$ ipython --no-banner

In [1]: import numpy as np

In [2]: np.set_printoptions(precision=3, suppress=True, linewidth=140, sign=" ")

In [3]: def rnd(a):
   ...:     return np.round(a, 3) + 0
   ...: 

In [4]: J = np.loadtxt("layer14.csv", delimiter=",")

In [5]: rnd(J)
Out[5]: 
array([[ -5.55 , -52.026, -64.985,  28.147],
       [  2.339, -24.536, -19.83 ,   5.574],
       [  2.938, -18.494, -11.907,   2.147],
       [  2.993, -15.181,  -8.101,   0.664],
       [  2.519,  -9.546,  -2.859,  -0.98 ],
       [  2.04 ,  -7.054,  -1.215,  -1.246],
       [  1.786,  -6.013,  -0.687,  -1.254],
       [  1.748,  -5.868,  -0.622,  -1.25 ],
       [ -0.102,   0.529,  -0.126,   0.172],
       [ -0.03 ,   2.463,  -0.541,   0.559],
       [  0.531,   3.59 ,  -0.466,   0.371],
       [  1.048,   4.208,  -0.224,   0.066],
       [  1.322,   4.478,  -0.065,  -0.117],
       [  1.424,   4.572,  -0.001,  -0.188],
       [  9.03 ,   8.985,   7.198,  -6.964]])

In [6]: lab = J[:, 0] > np.median(J[:, 0])

In [7]: f = J[lab].mean(axis=0) - J[~lab].mean(axis=0)

In [8]: np.argsort(-np.abs(f).round(6), kind="stable")
Out[8]: array([ 1,  3,  0,  2])

In [9]: rnd((((J - J.mean(axis=0)) @ f > 0) == lab).mean())
Out[9]: np.float64(0.933)

In [10]: vec = np.array([-3, 1, 1, -1])

In [11]: h = np.maximum(J @ vec, 0)

In [12]: rnd(J * (h > 1e-9)[:, None])
Out[12]: 
array([[ 0.   ,  0.   ,  0.   ,  0.   ],
       [ 0.   ,  0.   ,  0.   ,  0.   ],
       [ 0.   ,  0.   ,  0.   ,  0.   ],
       [ 0.   ,  0.   ,  0.   ,  0.   ],
       [ 0.   ,  0.   ,  0.   ,  0.   ],
       [ 0.   ,  0.   ,  0.   ,  0.   ],
       [ 0.   ,  0.   ,  0.   ,  0.   ],
       [ 0.   ,  0.   ,  0.   ,  0.   ],
       [-0.102,  0.529, -0.126,  0.172],
       [-0.03 ,  2.463, -0.541,  0.559],
       [ 0.531,  3.59 , -0.466,  0.371],
       [ 1.048,  4.208, -0.224,  0.066],
       [ 1.322,  4.478, -0.065, -0.117],
       [ 1.424,  4.572, -0.001, -0.188],
       [ 0.   ,  0.   ,  0.   ,  0.   ]])

In [13]: rnd(np.maximum(J @ (3 * vec), 0))
Out[13]: array([ 0.   ,  0.   ,  0.   ,  0.   ,  0.   ,  0.   ,  0.   ,  0.   ,  1.606,  4.358,  3.484,  2.321,  1.693,  1.459,  0.   ])

In [14]: rnd(h)
Out[14]: array([ 0.   ,  0.   ,  0.   ,  0.   ,  0.   ,  0.   ,  0.   ,  0.   ,  0.535,  1.453,  1.161,  0.774,  0.564,  0.486,  0.   ])

In [15]: rnd(np.maximum(J @ vec, 0) - np.maximum(-J @ vec, 0))
Out[15]: 
array([-128.507,  -56.956,  -41.362,  -32.926,  -18.982,  -13.142,  -10.804,  -10.484,    0.535,    1.453,    1.161,    0.774,    0.564,
          0.486,   -3.942])
